$ python -q
>>> import numpy as np
>>> np.set_printoptions(suppress=True, linewidth=160)
>>> K = np.loadtxt("w.csv", delimiter=",")
>>> K
array([[ 5.,  6.,  7.],
       [ 8.,  9., 10.],
       [11., 12., 13.]])
>>> U, s, Vh = np.linalg.svd(K)
>>> V = Vh[:(s > 1e-8).sum()]
>>> rng = np.random.default_rng(42)
>>> vec = K[2] + 2 * K[1] + rng.integers(2) * np.eye(3)[0]
>>> vec
array([27., 30., 33.])
>>> round(float(np.linalg.norm(vec - V.T @ V @ vec)), 2)
0.0
>>> np.round(np.diag(V.T @ V), 2)
array([0.83, 0.33, 0.83])
>>> np.allclose(V.T @ V @ vec, vec)
True
>>> np.linalg.matrix_rank(np.vstack([K, vec]))
np.int64(2)
>>> np.linalg.cond(K) > 100
np.True_
>>> np.argsort(-np.linalg.norm(K, axis=0).round(6), kind="stable")[:3]
array([2, 1, 0])
>>> P = np.triu(np.array([[0, -3, 0], [0, 1, -2], [1, -1, 3]]), 1) + np.eye(3)
>>> A2 = P @ K @ np.linalg.inv(P)
>>> A2
array([[ -19.,  -78., -179.],
       [ -14.,  -57., -130.],
       [  11.,   45.,  103.]])
>>> np.linalg.matrix_rank(A2)
np.int64(2)
>>> U, s, Vh = np.linalg.svd(A2)
>>> V = Vh[:(s > 1e-8).sum()]
>>> vec = A2[2] + 5 * A2[0] + rng.integers(2) * np.eye(3)[0]
>>> vec
array([ -83., -345., -792.])
>>> np.linalg.matrix_rank(np.vstack([A2, vec]))
np.int64(3)
>>> np.allclose(V.T @ V @ vec, vec)
False
>>> r0 = np.array([0, -3, 2, 0]) + 0.5
>>> F = np.eye(4) - 2 * np.outer(r0, r0) / (r0 @ r0)
>>> F.round(2)
array([[ 0.96,  0.19, -0.19, -0.04],
       [ 0.19,  0.04,  0.96,  0.19],
       [-0.19,  0.96,  0.04, -0.19],
       [-0.04,  0.19, -0.19,  0.96]])
>>> labels = rng.permutation(3)
>>> labels
array([0, 2, 1])
>>> A2 = K[labels][:, labels]
>>> np.round(np.sort(np.abs(np.linalg.eigvals(A2))), 2) + 0
array([ 0.  ,  0.65, 27.65])
>>> np.trace(A2)
np.float64(27.0)
>>> np.round(np.linalg.det(A2), 2), round(np.linalg.det(K[labels]), 2)
(np.float64(0.0), np.float64(-0.0))
>>> W = np.array([[1, 1, 0, 0, 1], [1, 1, 1, 2, 0], [2, 1, 2, 1, 0], [0, 2, 0, 2, 2]])
>>> b = np.array([-4, -5, 3, 0, 5])
>>> hid = np.maximum(F @ W + b, 0)
>>> (hid > 0).mean(axis=0)
array([0., 0., 1., 1., 1.])
>>> np.linalg.matrix_rank(hid)
np.int64(3)
>>> C = np.array([[2, 0, 0], [1, 0, 1], [1, 1, 1], [1, 0, 0], [1, 0, 2]])
>>> (hid @ C).round(6).argmax(axis=1)
array([2, 2, 2, 2])
>>> np.round(hid @ C, 2)
array([[ 8.81,  2.81, 14.58],
       [11.96,  4.96, 16.12],
       [10.04,  4.04, 12.88],
       [11.81,  2.81, 16.58]])
>>> evals, V = np.linalg.eigh(F)
>>> np.round(V @ np.diag(evals) @ V.T, 2)
array([[ 0.96,  0.19, -0.19, -0.04],
       [ 0.19,  0.04,  0.96,  0.19],
       [-0.19,  0.96,  0.04, -0.19],
       [-0.04,  0.19, -0.19,  0.96]])
>>> np.round(evals.sum(), 2), np.trace(F)
(np.float64(2.0), np.float64(2.0))
>>> np.unique(evals.round(6) + 0, return_counts=True)[1]
array([1, 3])
>>> evals.round(2)
array([-1.,  1.,  1.,  1.])
>>> np.round(V.T @ F @ V, 2) + 0
array([[-1.,  0.,  0.,  0.],
       [ 0.,  1.,  0.,  0.],
       [ 0.,  0.,  1.,  0.],
       [ 0.,  0.,  0.,  1.]])
>>> (evals > 1e-8).sum(), (evals < -1e-8).sum()
(np.int64(3), np.int64(1))
>>> np.round(np.linalg.svd(F, compute_uv=False), 2)
array([1., 1., 1., 1.])
>>> feats = np.array([[-6, -26, -24], [22, -14, 6], [-16, 12, -3], [-8, 16, 6]])
>>> G = K.T @ K
>>> np.trace(G), (K ** 2).sum()
(np.float64(789.0), np.float64(789.0))
>>> np.round(np.linalg.svd(K, compute_uv=False) ** 2, 2) + 0
array([788.59,   0.41,   0.  ])
>>> np.allclose(G, G.T)
True
>>> G
array([[210., 234., 258.],
       [234., 261., 288.],
       [258., 288., 318.]])
>>> vec = np.array([0, 0, 0])
>>> h1 = np.maximum(feats @ vec, 0)
>>> np.tanh(feats @ vec)
array([0., 0., 0., 0.])
>>> h1
array([0, 0, 0, 0])
>>> np.maximum(feats @ (3 * vec), 0)
array([0, 0, 0, 0])
>>> W0 = np.load("a.npy")
>>> W0
array([[-1.17,  1.17,  6.51],
       [-1.02,  1.02,  6.05],
       [ 0.2 , -0.2 ,  2.4 ],
       [-0.87,  0.87,  5.61],
       [-0.59,  0.59,  4.78],
       [ 1.49, -1.49, -1.46],
       [-0.35,  0.35,  4.06],
       [-0.09,  0.09,  3.28],
       [-2.08,  2.08,  9.25],
       [-0.05,  0.05,  3.16],
       [-0.14,  0.14,  3.41],
       [ 1.13, -1.13, -0.39],
       [ 0.65, -0.65,  1.06],
       [-0.71,  0.71,  5.14],
       [ 1.75, -1.75, -2.26],
       [-1.38,  1.38,  7.14],
       [ 0.28, -0.28,  2.16],
       [-2.13,  2.13,  9.38],
       [-2.33,  2.33, 10.  ],
       [ 0.59, -0.59,  1.24],
       [-0.63,  0.63,  4.89],
       [ 1.01, -1.01, -0.03],
       [-1.77,  1.77,  8.32],
       [ 1.08, -1.08, -0.24],
       [-0.21,  0.21,  3.64],
       [ 0.18, -0.18,  2.45]])
>>> U, s, Vh = np.linalg.svd(W0)
>>> V = Vh[:(s > 1e-8).sum()]
>>> vec = W0[12] + 5 * W0[25] + rng.integers(2) * np.eye(3)[2]
>>> vec.round(2)
array([ 1.55, -1.55, 13.31])
>>> np.round(V.T @ V, 2) + 0
array([[ 0.5, -0.5,  0. ],
       [-0.5,  0.5,  0. ],
       [ 0. ,  0. ,  1. ]])
>>> np.linalg.matrix_rank(np.vstack([W0, vec]))
np.int64(2)
>>> round(float(np.linalg.norm(vec - V.T @ V @ vec)), 2)
0.0
>>> np.allclose(V.T @ V @ vec, vec)
True
>>> s = 10 * 0.7 ** np.arange(3)
>>> O, _ = np.linalg.qr(np.array([[-0.6, -0.7, 0.3], [-0.6, -1.6, -0.2], [1.2, 0.5, 0.1]]))
>>> J = rng.normal(size=(21, 3)) * s @ O
>>> J.round(2)
array([[ -3.47,  13.75,  10.7 ],
       [  0.31,   1.79,   1.8 ],
       [  4.08,  -6.13,  -8.42],
       [ -1.62,  -8.01,  -1.09],
       [ -1.38,   1.15,  -9.97],
       [ -4.18,  -0.33,   7.78],
       [ -1.33,  -6.16,  -8.97],
       [  4.88,   1.37,  -2.34],
       [ -0.95,  -3.98,   3.07],
       [ -9.63,   1.05,  19.47],
       [  6.08,  -5.44,  -6.99],
       [ -0.43,   7.2 ,  -0.48],
       [ -2.61,  -6.59,   5.12],
       [  2.52,  -0.86,  -6.34],
       [ -2.49,  -6.06,   0.47],
       [ -1.81,  -1.94,   6.43],
       [  0.31,   8.78,   8.31],
       [  2.65,   5.1 ,  -3.31],
       [  0.25,   1.05,  16.78],
       [  8.48,   3.7 , -14.27],
       [ -1.25,  -6.93,   4.97]])
>>> Xs = (J - J.mean(axis=0)) / J.std(axis=0)
>>> np.round(Xs.std(axis=0), 2)
array([1., 1., 1.])
>>> b = np.linalg.lstsq(np.delete(Xs, 2, axis=1), Xs[:, 2])[0]
>>> round(1 - np.var(Xs[:, 2] - np.delete(Xs, 2, axis=1) @ b), 2)
np.float64(0.56)
>>> O, V = np.linalg.qr(J[:, :2])[0], np.linalg.qr(J[:, 2:])[0]
>>> s = np.linalg.svd(O.T @ V, compute_uv=False)
>>> s.round(2)
array([0.74])
>>> P = J @ np.linalg.solve(J.T @ J, J.T)
>>> np.round(np.diag(P), 2)
array([0.32, 0.01, 0.11, 0.1 , 0.23, 0.06, 0.17, 0.11, 0.04, 0.32, 0.19, 0.1 , 0.1 , 0.03, 0.08, 0.04, 0.16, 0.06, 0.4 , 0.26, 0.12])
>>> np.round(np.linalg.eigvalsh(P), 2) + 0
array([0., 0., 0., 0., 0., 0., 0., 0., 0., 0., 0., 0., 0., 0., 0., 0., 0., 0., 1., 1., 1.])
>>> np.linalg.matrix_rank(np.eye(21) - P)
np.int64(18)
>>> t = np.radians(30)
>>> R = np.eye(3)
>>> R[1, 1] = R[0, 0] = np.cos(t)
>>> R[1, 0], R[0, 1] = -np.sin(t), np.sin(t)
>>> R.round(2)
array([[ 0.87,  0.5 ,  0.  ],
       [-0.5 ,  0.87,  0.  ],
       [ 0.  ,  0.  ,  1.  ]])
>>> A2 = J @ R.T
>>> np.allclose(J @ J.T, A2 @ A2.T)
True
>>> round(np.linalg.det(R), 2), round(float(np.trace(R)), 2)
(np.float64(1.0), 2.73)
>>> data = np.load("arr.npy")
>>> data
array([[1, 0, 1, 0],
       [0, 2, 2, 0],
       [0, 0, 0, 0]])
>>> np.round(np.trace(np.linalg.pinv(data) @ data), 2)
np.float64(2.0)
>>> np.round(data @ np.linalg.pinv(data) @ data, 2) + 0
array([[1., 0., 1., 0.],
       [0., 2., 2., 0.],
       [0., 0., 0., 0.]])
>>> np.allclose(data[:-1].T @ np.linalg.lstsq(data[:-1].T, data[-1])[0], data[-1])
True
>>> mat = np.loadtxt("sample10.csv", delimiter=",")
>>> mat
array([[0., 0., 0.],
       [1., 3., 2.],
       [1., 3., 2.]])
>>> t3 = np.stack([mat, 4 * mat, mat[::-1]])
>>> np.round(np.linalg.norm(t3, axis=(1, 2)), 2)
array([ 5.29, 21.17,  5.29])
>>> np.round(np.linalg.det(t3), 2)
array([0., 0., 0.])
>>> (t3 @ mat.T).shape
(3, 3, 3)
>>> m1 = np.load("m.npy")
>>> m1.round(2)
array([[-2.34, -2.95, -3.29],
       [ 2.16, -1.49, -4.26],
       [ 2.26,  2.95,  3.35],
       [ 3.26, -0.68, -3.73],
       [-0.5 ,  2.32,  4.4 ],
       [ 2.55,  2.95,  3.12],
       [ 2.19,  2.95,  3.39],
       [-2.23, -2.95, -3.37],
       [ 0.84,  2.74,  4.1 ],
       [-2.57,  1.22,  4.11],
       [ 3.94,  2.67,  1.54],
       [-1.22, -2.83, -3.94],
       [-4.11, -0.21,  2.84],
       [-0.53, -2.66, -4.2 ],
       [-4.44, -2.26, -0.45],
       [-4.57, -2.04,  0.04],
       [ 4.51,  2.15,  0.2 ],
       [-3.32, -2.88, -2.39],
       [-4.2 , -2.5 , -1.06],
       [-2.49, -2.95, -3.17]])
>>> Xs = m1 - m1.mean(axis=0)
>>> V = np.linalg.svd(Xs)[2][:2]
>>> A2 = Xs - Xs @ V.T @ V
>>> np.linalg.norm(A2, axis=1).round(6).argmax()
np.int64(0)
>>> np.round(np.diag(V.T @ V), 2)
array([0.87, 0.35, 0.78])
>>> np.round(A2.std(axis=0), 2) + 0
array([0., 0., 0.])
>>> np.round(np.cov(Xs @ V.T, rowvar=False), 2) + 0
array([[17.78,  0.  ],
       [ 0.  ,  8.1 ]])
